% python3 -q
>>> import numpy as np
>>> import numpy.linalg as la
>>> np.set_printoptions(suppress=True, linewidth=200)
>>> rd = lambda a: np.round(a, 1) + 0
>>> W0 = np.load("block19.npy")
>>> rd(W0)
array([[ 0.3, -0.2,  0.3, -0.2, -0.2,  0.1],
       [-0.2,  0.1, -0.2,  0.1,  0.1, -0.1],
       [ 0.3, -0.2,  0.3, -0.2, -0.2,  0.1],
       [-0.2,  0.1, -0.2,  0.1,  0.1, -0.1],
       [-0.2,  0.1, -0.2,  0.1,  0.1, -0.1],
       [ 0.1, -0.1,  0.1, -0.1, -0.1,  0. ]])
>>> # row 2 repeats row 0
>>> w, vecs = la.eigvalsh(W0)
Traceback (most recent call last):
  File "<python-input-7>", line 1, in <module>
    w, vecs = la.eigvalsh(W0)
    ^^^^^^^
ValueError: too many values to unpack (expected 2)
>>> w, vecs = la.eigh(W0)
>>> rd(vecs.T @ vecs)
array([[1., 0., 0., 0., 0., 0.],
       [0., 1., 0., 0., 0., 0.],
       [0., 0., 1., 0., 0., 0.],
       [0., 0., 0., 1., 0., 0.],
       [0., 0., 0., 0., 1., 0.],
       [0., 0., 0., 0., 0., 1.]])
>>> np.abs(vecs[:, -1]).round(6).argmax()
np.int64(0)
>>> np.unique(w.round(6) + 0, return_counts=True)[1]
array([5, 1])
>>> rd(la.svd(W0, compute_uv=False))
array([1., 0., 0., 0., 0., 0.])
>>> rd(np.abs(vecs[:, -1]))
array([0.5, 0.4, 0.5, 0.4, 0.4, 0.2])
>>> rd(vecs @ np.diag(w) @ vecs.T)
array([[ 0.3, -0.2,  0.3, -0.2, -0.2,  0.1],
       [-0.2,  0.1, -0.2,  0.1,  0.1, -0.1],
       [ 0.3, -0.2,  0.3, -0.2, -0.2,  0.1],
       [-0.2,  0.1, -0.2,  0.1,  0.1, -0.1],
       [-0.2,  0.1, -0.2,  0.1,  0.1, -0.1],
       [ 0.1, -0.1,  0.1, -0.1, -0.1,  0. ]])
>>> Y = np.array([[3, 3, -3, -3, -3, -2, -1]])
>>> data = Y.T @ Y
>>> data
array([[ 9,  9, -9, -9, -9, -6, -3],
       [ 9,  9, -9, -9, -9, -6, -3],
       [-9, -9,  9,  9,  9,  6,  3],
       [-9, -9,  9,  9,  9,  6,  3],
       [-9, -9,  9,  9,  9,  6,  3],
       [-6, -6,  6,  6,  6,  4,  2],
       [-3, -3,  3,  3,  3,  2,  1]])
>>> r = la.matrix_rank(data)
>>> r
np.int64(1)
>>> ns = la.svd(data)[2][r:].T
>>> rd(ns @ ns.T)
array([[ 0.8, -0.2,  0.2,  0.2,  0.2,  0.1,  0.1],
       [-0.2,  0.8,  0.2,  0.2,  0.2,  0.1,  0.1],
       [ 0.2,  0.2,  0.8, -0.2, -0.2, -0.1, -0.1],
       [ 0.2,  0.2, -0.2,  0.8, -0.2, -0.1, -0.1],
       [ 0.2,  0.2, -0.2, -0.2,  0.8, -0.1, -0.1],
       [ 0.1,  0.1, -0.1, -0.1, -0.1,  0.9,  0. ],
       [ 0.1,  0.1, -0.1, -0.1, -0.1,  0. ,  1. ]])
>>> [int(la.matrix_rank(data[:, :j + 1])) for j in range(7)]
[1, 1, 1, 1, 1, 1, 1]
>>> la.matrix_rank(data.T @ data), la.matrix_rank(data @ data.T)
(np.int64(1), np.int64(1))
>>> [int(la.matrix_rank(np.delete(data, i, axis=0))) for i in range(7)]
[1, 1, 1, 1, 1, 1, 1]
>>> [int(la.matrix_rank(data[:i])) for i in range(1, len(data) + 1)]
[1, 1, 1, 1, 1, 1, 1]
>>> np.allclose(data @ ns, 0)
True
>>> ns.shape
(7, 6)
>>> feats = np.array([[1, 9, 5, -6, -2, -2, 3],
...     [-4, 3, 6, 9, -4, 5, -3],
...     [9, 2, 2, 6, -1, 4, -3],
...     [-2, -4, -6, -1, -5, 7, 5],
...     [7, 9, -2, 4, -4, 3, -8]])
>>> feats
array([[ 1,  9,  5, -6, -2, -2,  3],
       [-4,  3,  6,  9, -4,  5, -3],
       [ 9,  2,  2,  6, -1,  4, -3],
       [-2, -4, -6, -1, -5,  7,  5],
       [ 7,  9, -2,  4, -4,  3, -8]])
>>> blk = np.stack([feats, 4 * feats, feats[::-1]])
>>> la.matrix_rank(blk)
array([5, 5, 5])
>>> (blk @ feats.T).shape
(3, 5, 5)
>>> blk.sum(axis=0)
array([[ 12,  54,  23, -26, -14,  -7,   7],
       [-22,  11,  24,  44, -25,  32, -10],
       [ 54,  12,  12,  36,  -6,  24, -18],
       [-14, -17, -24,   4, -29,  40,  22],
       [ 36,  54,  -5,  14, -22,  13, -37]])
>>> blk.shape
(3, 5, 7)
>>> rd(la.norm(blk, axis=(1, 2)))
array([ 30. , 119.9,  30. ])
>>> la.matrix_rank(blk.reshape(3, -1))
np.int64(2)
>>> rng = np.random.default_rng(563)
>>> Y = feats + rng.integers(-2, 3, (5, 4)) @ rng.integers(-2, 3, (4, 7))
>>> Y
array([[  3,   9,   4, -11, -10,  -4,  -5],
       [ -5,   0,   5,   8,  -3,   4,   1],
       [  4,  12,   3,  13,   1,   5,  -5],
       [  1, -10,  -6,  -3,  -3,   8,   9],
       [  5,   9,  -1,   1,  -4,  -3, -10]])
>>> Y - feats
array([[ 2,  0, -1, -5, -8, -2, -8],
       [-1, -3, -1, -1,  1, -1,  4],
       [-5, 10,  1,  7,  2,  1, -2],
       [ 3, -6,  0, -2,  2,  1,  4],
       [-2,  0,  1, -3,  0, -6, -2]])
>>> rd(la.svd(Y - feats, compute_uv=False))
array([15.9, 14. ,  6.8,  2.4,  0. ])
>>> r0 = np.array([8, 7])
>>> np.convolve(feats[4], r0)
array([ 56, 121,  47,  18,  -4,  -4, -43, -56])
>>> np.cross(feats[4, :3], feats[2, :3])
array([ 22, -32, -67])
>>> np.correlate(feats[4], feats[2], "full")
array([-21,   1,  35,  13,  98,  -9, 141,  26,   8, -14, -46,  11, -72])
>>> np.polyval(r0, feats[4])
array([ 63,  79,  -9,  39, -25,  31, -57])
>>> K = np.array([[0.9, -0.3, 1.4, -1.0, -0.2, -0.7, 0.0],
...     [0.9, 2.2, 0.1, 0.9, 0.0, 1.6, 1.9],
...     [-0.1, -1.6, -0.7, -0.1, -1.3, -1.2, 1.2]])
>>> K[2] = K[1] + 0.3 * rng.normal(size=7)
>>> rd(K)
array([[ 0.9, -0.3,  1.4, -1. , -0.2, -0.7,  0. ],
       [ 0.9,  2.2,  0.1,  0.9,  0. ,  1.6,  1.9],
       [ 1.4,  2.2, -0.1,  0.9,  0.1,  1.4,  2.3]])
>>> Y = K / np.sqrt((K ** 2).mean(axis=1, keepdims=True))
>>> la.matrix_rank(Y) == la.matrix_rank(K)
np.True_
>>> Y = K + rng.integers(-2, 3, (3, 2)) @ rng.integers(-2, 3, (2, 7))
>>> rd(Y)
array([[-1.1, -2.3,  3.4,  1. ,  3.8, -0.7, -2. ],
       [ 2.9,  0.2,  0.1, -1.1,  2. , -0.4,  1.9],
       [-1.6,  1.2,  1.9,  3.9,  3.1,  2.4,  0.3]])
>>> la.matrix_rank(Y - K, tol=1e-8)
np.int64(2)
>>> rd(la.svd(Y - K, compute_uv=False))
array([8.4, 4.7, 0. ])
>>> rd(la.norm(K, 2))
np.float64(5.2)
>>> rd(la.norm(K) ** 2 / la.norm(K, 2) ** 2)
np.float64(1.2)
>>> rd(la.norm(K[0], 1)), rd(la.norm(K[0], np.inf))
(np.float64(4.5), np.float64(1.4))
>>> z = rng.integers(0, 2, 5)
>>> m1 = np.array([[-1, 2, -1, -1, -1],
...     [3, 0, -1, 0, -2],
...     [1, 3, -3, -3, -1],
...     [2, 2, 3, 0, -1],
...     [-2, -2, 1, -1, -3]]) * (z[:, None] == z)
>>> m1
array([[-1,  2, -1,  0,  0],
       [ 3,  0, -1,  0,  0],
       [ 1,  3, -3,  0,  0],
       [ 0,  0,  0,  0, -1],
       [ 0,  0,  0, -1, -3]])
>>> hat = np.triu(np.array([[3, -4, -4, -4, 5],
...     [-1, 2, 3, 1, 1],
...     [5, 2, -5, 1, -2],
...     [2, 0, 0, 3, -5],
...     [3, -4, 5, -4, -5]]), 1) + np.eye(5)
>>> Y = hat @ m1 @ la.inv(hat)
>>> hat @ m1 - m1 @ hat
array([[-16., -16.,   6., -10., -10.],
       [  3.,  21.,   3.,  12., -21.],
       [  0.,   4.,  -5.,   6.,  -9.],
       [  0.,   0.,   0.,   5.,  15.],
       [  0.,   0.,   0.,   0.,  -5.]])
>>> np.trace(Y), np.trace(m1)
(np.float64(-7.0), np.int64(-7))
>>> rd(la.det(Y))
np.float64(-4.0)
>>> la.matrix_rank(Y)
np.int64(5)
>>> la.matrix_rank(m1, rtol=0.1)
np.int64(3)
>>> rd(np.abs(la.svd(m1)[2][-1]))
array([0.3, 0.6, 0.7, 0. , 0. ])
>>> la.cond(m1) > 100
np.False_
